In [1]: import numpy as np

In [2]: np.set_printoptions(precision=2, suppress=True, linewidth=200, floatmode="fixed")

In [3]: tidy = lambda a: np.round(a, 2) + 0

In [4]: A = np.load("dump.npy")

In [5]: print(A)
[[ 1 -1  1 -1]
 [ 1  0  0  0]
 [ 1  1  1  1]
 [ 1  2  4  8]]

In [6]: # row 3 dominates

In [7]: print((A - A.T) / 2)
[[ 0.00 -1.00  0.00 -1.00]
 [ 1.00  0.00 -0.50 -1.00]
 [ 0.00  0.50  0.00 -1.50]
 [ 1.00  1.00  1.50  0.00]]

In [8]: A.inv()
---------------------------------------------------------------------------
AttributeError                            Traceback (most recent call last)
Cell In[8], line 1
----> 1 A.inv()

AttributeError: 'numpy.ndarray' object has no attribute 'inv'

In [9]: print(np.allclose(A, A.T))
False

In [10]: print(tidy(np.sort(np.abs(np.linalg.eigvals(A)))))
[0.85 0.85 2.00 8.33]

In [11]: M = np.diag(np.array([2, 0, 3, 2, 0]))

In [12]: print(M)
[[2 0 0 0 0]
 [0 0 0 0 0]
 [0 0 3 0 0]
 [0 0 0 2 0]
 [0 0 0 0 0]]

In [13]: # equal to its transpose

In [14]: print(tidy(np.linalg.svd(M, compute_uv=False)))
[3.00 2.00 2.00 0.00 0.00]

In [15]: print(tidy(np.linalg.norm(M, axis=0)))
[2.00 0.00 3.00 2.00 0.00]

In [16]: print(M.T @ M)
[[4 0 0 0 0]
 [0 0 0 0 0]
 [0 0 9 0 0]
 [0 0 0 4 0]
 [0 0 0 0 0]]

In [17]: print(M[:, 0] @ M[:, 1])
0

In [18]: feats = np.load("test10.npy")

In [19]: print(feats)
[[-1.00  1.00  1.00  1.00  1.00]
 [ 1.00 -1.00  1.00  1.00  1.00]
 [ 1.00  1.00 -1.00  1.00  1.00]
 [ 1.00  1.00  1.00 -1.00  1.00]
 [ 1.00  1.00  1.00  1.00 -1.00]]

In [20]: # equal to its transpose

In [21]: vals, V = np.linalg.eigh(feats)

In [22]: x0 = np.array([2, -2, 3, 1, -3])

In [23]: print(x0 @ feats @ x0)
-53.0

In [24]: print((np.sign(V[:, -1].round(6)) == np.sign(V[0, -1].round(6))).astype(int))
[1 1 1 1 1]

In [25]: print(tidy(V * np.abs(vals) @ V.T))
[[2.20 0.20 0.20 0.20 0.20]
 [0.20 2.20 0.20 0.20 0.20]
 [0.20 0.20 2.20 0.20 0.20]
 [0.20 0.20 0.20 2.20 0.20]
 [0.20 0.20 0.20 0.20 2.20]]

In [26]: print(tidy(V * np.maximum(vals, 0) @ V.T))
[[0.60 0.60 0.60 0.60 0.60]
 [0.60 0.60 0.60 0.60 0.60]
 [0.60 0.60 0.60 0.60 0.60]
 [0.60 0.60 0.60 0.60 0.60]
 [0.60 0.60 0.60 0.60 0.60]]

In [27]: vals, V = np.linalg.eigvalsh(feats)
---------------------------------------------------------------------------
ValueError                                Traceback (most recent call last)
Cell In[27], line 1
----> 1 vals, V = np.linalg.eigvalsh(feats)

ValueError: too many values to unpack (expected 2)

In [28]: vals, V = np.linalg.eigh(feats)

In [29]: print(vals)
[-2.00 -2.00 -2.00 -2.00  3.00]

In [30]: print(tidy(np.linalg.svd(feats, compute_uv=False)))
[3.00 2.00 2.00 2.00 2.00]

In [31]: print(np.unique(vals.round(6) + 0, return_counts=True)[1])
[4 1]

In [32]: print(tidy(V @ np.diag(vals) @ V.T))
[[-1.00  1.00  1.00  1.00  1.00]
 [ 1.00 -1.00  1.00  1.00  1.00]
 [ 1.00  1.00 -1.00  1.00  1.00]
 [ 1.00  1.00  1.00 -1.00  1.00]
 [ 1.00  1.00  1.00  1.00 -1.00]]

In [33]: print(tidy(V.T @ V))
[[1.00 0.00 0.00 0.00 0.00]
 [0.00 1.00 0.00 0.00 0.00]
 [0.00 0.00 1.00 0.00 0.00]
 [0.00 0.00 0.00 1.00 0.00]
 [0.00 0.00 0.00 0.00 1.00]]

In [34]: print(tidy(np.abs(V[:, -1])))
[0.45 0.45 0.45 0.45 0.45]

In [35]: x0 = np.array([5, -1, 1, -7])

In [36]: a = np.maximum(A @ x0, 0)

In [37]: print(tidy(np.tanh(A @ x0)))
[ 1.00  1.00 -0.96 -1.00]

In [38]: print(np.flatnonzero(a > 1e-9))
[0 1]

In [39]: print(A.T @ a)
[ 19 -14  14 -14]

In [40]: X = np.array([[3, 0, 0], [3, 6, 0], [7, 6, 6]])

In [41]: # triangular, det is the product of the diagonal

In [42]: vals, V = np.linalg.eigh(M)

In [43]: x0 = np.array([3, 3, 1, 1, 0])

In [44]: print(V * np.abs(vals) @ V.T)
[[2.00 0.00 0.00 0.00 0.00]
 [0.00 0.00 0.00 0.00 0.00]
 [0.00 0.00 3.00 0.00 0.00]
 [0.00 0.00 0.00 2.00 0.00]
 [0.00 0.00 0.00 0.00 0.00]]

In [45]: print(tidy(np.linalg.eigvalsh(M[1:, 1:])))
[0.00 0.00 2.00 3.00]

In [46]: print(np.abs(M).sum(axis=1).max(), np.abs(vals).max())
3 3.0

In [47]: q = X.astype(float).copy()

In [48]: for j in range(3):
    ...:     q[:, j] -= q[:, :j] @ (q[:, :j].T @ q[:, j])
    ...:     q[:, j] /= np.linalg.norm(q[:, j])
    ...: 

In [49]: print(tidy(q.T @ X))
[[ 8.19  7.33  5.13]
 [ 0.00  4.27 -0.38]
 [ 0.00  0.00  3.09]]

In [50]: print([int(np.linalg.matrix_rank(np.linalg.matrix_power(X, p))) for p in range(1, 4)])
[3, 3, 3]

In [51]: print(np.linalg.matrix_rank(X - X[0, 0] * np.eye(3)))
2

In [52]: B = X[0, 0] * X[1:] - np.outer(X[1:, 0], X[0])

In [53]: print(B)
[[ 0 18  0]
 [ 0 18 18]]

In [54]: print(tidy(X[:, 0] / X[0, 0]))
[1.00 1.00 2.33]

In [55]: print(np.linalg.matrix_rank(B), np.linalg.matrix_rank(X))
2 3

In [56]: print(tidy(np.linalg.norm(X, 2)))
12.45

In [57]: print(tidy(np.linalg.norm(X[1] - X[0])))
6.0

In [58]: print(tidy(np.linalg.norm(X, axis=1)))
[ 3.00  6.71 11.00]

In [59]: print(tidy(np.linalg.norm(X) ** 2 / np.linalg.norm(X, 2) ** 2))
1.13

In [60]: print(tidy(np.linalg.norm(X[1], 1)), tidy(np.linalg.norm(X[1], np.inf)))
9.0 6.0

In [61]: print(tidy(np.linalg.norm(X, axis=0)))
[8.19 8.49 6.00]

In [62]: print(tidy(np.linalg.norm(X, "nuc")))
18.56

In [63]: print(np.linalg.norm(X, axis=1).argmax())
2

In [64]: J = np.array([[0.8, -1.1, -0.3],
    ...:     [0.6, -0.9, -2.1],
    ...:     [-1.7, 0.7, 0.1],
    ...:     [-0.9, -0.7, 0.7],
    ...:     [1.4, 0.2, 0.3]])

In [65]: print(J)
[[ 0.80 -1.10 -0.30]
 [ 0.60 -0.90 -2.10]
 [-1.70  0.70  0.10]
 [-0.90 -0.70  0.70]
 [ 1.40  0.20  0.30]]

In [66]: x0 = np.array([5, -6, 1, -7, -4])

In [67]: a = np.maximum(M @ x0, 0)

In [68]: print(np.flatnonzero(a > 1e-9))
[0 2]

In [69]: print(np.maximum(M @ x0, 0) - np.maximum(-M @ x0, 0))
[ 10   0   3 -14   0]

In [70]: print(M.T @ a)
[20  0  9  0  0]

In [71]: x0 = np.array([1, 1, -3])

In [72]: rhs = J @ x0

In [73]: print(tidy(np.linalg.pinv(J) @ J))
[[1.00 0.00 0.00]
 [0.00 1.00 0.00]
 [0.00 0.00 1.00]]

In [74]: print(tidy(np.linalg.solve(J.T @ J, J.T @ rhs)))
[ 1.00  1.00 -3.00]

In [75]: rng = np.random.default_rng(602)

In [76]: rhs = rhs + 0.3 * rng.normal(size=5)

In [77]: print(tidy(rhs))
[ 0.71  5.95 -1.69 -3.42  0.77]

In [78]: c, *_ = np.linalg.lstsq(J, rhs)

In [79]: print(tidy(J.T @ (rhs - J @ c)))
[0.00 0.00 0.00]

In [80]: print(c.round())
[ 1.00  1.00 -3.00]

In [81]: print([round(float(np.linalg.norm(np.linalg.solve(J.T @ J + lam * np.eye(3), J.T @ rhs))), 2) for lam in (0, 1, 10, 100)])
[3.13, 2.46, 1.08, 0.18]

In [82]: W0 = np.loadtxt("block19.csv", delimiter=",")

In [83]: print(W0)
[[ 2.00 -1.00  0.00  0.00]
 [ 0.00 -2.00  0.00  0.00]
 [ 0.00  0.00  2.00 -1.00]
 [ 0.00  0.00  0.00 -2.00]]

In [84]: # triangular

In [85]: P = np.triu(np.array([[2, 3, 1, -2], [3, -2, -2, 1], [1, -3, -2, -1], [-2, 3, -2, 1]]), 1) + np.eye(4)

In [86]: B = P @ W0 @ np.linalg.inv(P)

In [87]: print(tidy(np.linalg.det(B)))
16.0

In [88]: print(P @ W0 - W0 @ P)
[[  0.00 -12.00  -2.00   8.00]
 [  0.00   0.00  -8.00   2.00]
 [  0.00   0.00   0.00   4.00]
 [  0.00   0.00   0.00   0.00]]

In [89]: x0 = np.array([-2, -1, 2, 0])

In [90]: rhs = W0 @ x0

In [91]: c, lr = np.zeros(4), 1 / np.linalg.norm(W0, 2) ** 2

In [92]: for i in range(6):
    ...:     c -= lr * W0.T @ (W0 @ c - rhs)
    ...:     if i % 2 == 0: print(i, round(np.linalg.norm(W0 @ c - rhs), 2))
    ...: 
0 2.65
2 1.05
4 0.41

In [93]: print(tidy(c))
[-1.89 -0.92  1.92 -0.06]

In [94]: print(tidy(np.linalg.cond(W0)))
1.64

In [95]: B = np.array([[3, 2, 3], [3, 1, 3], [1, -2, 2], [0, 3, 1]])

In [96]: print(np.linalg.matrix_rank(np.vstack([W0, B.T])))
4

In [97]: print(np.einsum("ij->j", W0))
[ 2.00 -3.00  2.00 -3.00]

In [98]: print(np.vstack([W0, B.T]).shape)
(7, 4)

In [99]: print(tidy(np.linalg.norm(W0)))
4.24

In [100]: print(W0.sum(axis=1))
[ 1.00 -2.00  1.00 -2.00]

In [101]: print(tidy(np.linalg.svd(W0, compute_uv=False)))
[2.56 2.56 1.56 1.56]

In [102]: print(np.unravel_index(np.abs(W0).argmax(), W0.shape))
(np.int64(0), np.int64(0))

In [103]: print(np.abs(W0).max())
2.0

In [104]: print(np.diff(W0, axis=0))
[[-2.00 -1.00  0.00  0.00]
 [ 0.00  2.00  2.00 -1.00]
 [ 0.00  0.00 -2.00 -1.00]]

In [105]: print(W0 - W0[0])
[[ 0.00  0.00  0.00  0.00]
 [-2.00 -1.00  0.00  0.00]
 [-2.00  1.00  2.00 -1.00]
 [-2.00  1.00  0.00 -2.00]]

In [106]: print(W0.shape)
(4, 4)

In [107]: print(W0 @ W0)
[[4.00 0.00 0.00 0.00]
 [0.00 4.00 0.00 0.00]
 [0.00 0.00 4.00 0.00]
 [0.00 0.00 0.00 4.00]]

In [108]: print((np.linalg.matrix_power((W0 != 0) + (W0.T != 0) + np.eye(4), 4) > 0).astype(int))
[[1 1 0 0]
 [1 1 0 0]
 [0 0 1 1]
 [0 0 1 1]]

In [109]: K = np.load("case0.npy")

In [110]: print(tidy(K))
[[ 0.33  0.67 -0.67]
 [ 0.67  0.33  0.67]
 [-0.67  0.67  0.33]]

In [111]: left, s, vt = np.linalg.svd(M)

In [112]: print(s)
[3.00 2.00 2.00 0.00 0.00]

In [113]: B = left[:, :3] @ np.diag(s[:3]) @ vt[:3]

In [114]: print(np.abs(M - B).max())
0.0

In [115]: print(np.linalg.matrix_rank(B))
3

In [116]: print(tidy(np.linalg.norm(M - B) / np.linalg.norm(M)))
0.0

In [117]: print(np.linalg.matrix_rank(M, rtol=0.05))
3

In [118]: x0 = np.array([0, 2, 1])

In [119]: rhs = K @ x0

In [120]: c, lr = np.zeros(3), 1 / np.linalg.norm(K, 2) ** 2

In [121]: for i in range(20):
     ...:     c -= lr * K.T @ (K @ c - rhs)
     ...:     if i % 5 == 0: print(i, round(np.linalg.norm(K @ c - rhs), 2))
     ...: 
0 0.0
5 0.0
10 0.0
15 0.0

In [122]: print(tidy(c))
[0.00 2.00 1.00]

In [123]: print(tidy(np.linalg.cond(K)))
1.0

In [124]: vals, V = np.linalg.eigh(K)

In [125]: print(np.unique(vals.round(6) + 0, return_counts=True)[1])
[1 2]

In [126]: print(vals.sum(), np.trace(K))
1.0 1.0

In [127]: print(tidy(np.linalg.eigvalsh(K + -2 * np.eye(3))))
[-3.00 -1.00 -1.00]

In [128]: print(tidy(V.T @ K @ V))
[[-1.00  0.00  0.00]
 [ 0.00  1.00  0.00]
 [ 0.00  0.00  1.00]]

In [129]: print(tidy(np.linalg.eigvalsh(K @ K)))
[1.00 1.00 1.00]

In [130]: print(tidy(np.linalg.svd(K, compute_uv=False)))
[1.00 1.00 1.00]

In [131]: print(tidy(V.T @ V))
[[1.00 0.00 0.00]
 [0.00 1.00 0.00]
 [0.00 0.00 1.00]]

In [132]: print(tidy(vals))
[-1.00  1.00  1.00]

In [133]: f = np.array([-2, -1, 1, 1])

In [134]: B = W0 + np.outer(f, np.eye(4)[1])

In [135]: print(B)
[[ 2.00 -3.00  0.00  0.00]
 [ 0.00 -3.00  0.00  0.00]
 [ 0.00  1.00  2.00 -1.00]
 [ 0.00  1.00  0.00 -2.00]]

In [136]: print(tidy(np.linalg.det(B) / np.linalg.det(W0)), tidy(1 + np.linalg.solve(W0, f)[1]))
1.5 1.5

In [137]: print(np.linalg.matrix_rank(np.linalg.inv(B) - np.linalg.inv(W0), tol=1e-8))
1

In [138]: z = rng.permutation(3)

In [139]: print(z)
[0 2 1]

In [140]: B = X[z][:, z]

In [141]: print(tidy(np.sort(np.abs(np.linalg.eigvals(B)))))
[3.00 6.00 6.00]

In [142]: print(np.allclose(B, X))
False

In [143]: F = np.loadtxt("x.csv", delimiter=",")

In [144]: print(tidy(F))
[[0.67 0.33 0.00 0.00]
 [0.00 0.50 0.50 0.00]
 [0.00 0.00 1.00 0.00]
 [0.33 0.33 0.00 0.33]]

In [145]: # rows sum to 1

In [146]: print(np.kron(np.eye(2, dtype=int), feats))
[[-1.00  1.00  1.00  1.00  1.00 -0.00  0.00  0.00  0.00  0.00]
 [ 1.00 -1.00  1.00  1.00  1.00  0.00 -0.00  0.00  0.00  0.00]
 [ 1.00  1.00 -1.00  1.00  1.00  0.00  0.00 -0.00  0.00  0.00]
 [ 1.00  1.00  1.00 -1.00  1.00  0.00  0.00  0.00 -0.00  0.00]
 [ 1.00  1.00  1.00  1.00 -1.00  0.00  0.00  0.00  0.00 -0.00]
 [-0.00  0.00  0.00  0.00  0.00 -1.00  1.00  1.00  1.00  1.00]
 [ 0.00 -0.00  0.00  0.00  0.00  1.00 -1.00  1.00  1.00  1.00]
 [ 0.00  0.00 -0.00  0.00  0.00  1.00  1.00 -1.00  1.00  1.00]
 [ 0.00  0.00  0.00 -0.00  0.00  1.00  1.00  1.00 -1.00  1.00]
 [ 0.00  0.00  0.00  0.00 -0.00  1.00  1.00  1.00  1.00 -1.00]]

In [147]: left, s = np.linalg.svd(F)
---------------------------------------------------------------------------
ValueError                                Traceback (most recent call last)
Cell In[147], line 1
----> 1 left, s = np.linalg.svd(F)

ValueError: too many values to unpack (expected 2)

In [148]: left, s, vt = np.linalg.svd(F, full_matrices=False)

In [149]: print(tidy(np.cumsum(s ** 2) / np.sum(s ** 2)))
[0.56 0.91 0.97 1.00]

In [150]: print(np.allclose(left * s @ vt, F))
True

In [151]: x0 = np.array([1, 1, 0, 1])

In [152]: rhs = F @ x0

In [153]: print(rhs)
[1.00 0.50 0.00 1.00]

In [154]: print(tidy(np.linalg.solve(F, F[:, 3])))
[0.00 0.00 0.00 1.00]

In [155]: print(tidy(np.linalg.solve(F, rhs + F[:, 1])))
[1.00 2.00 0.00 1.00]
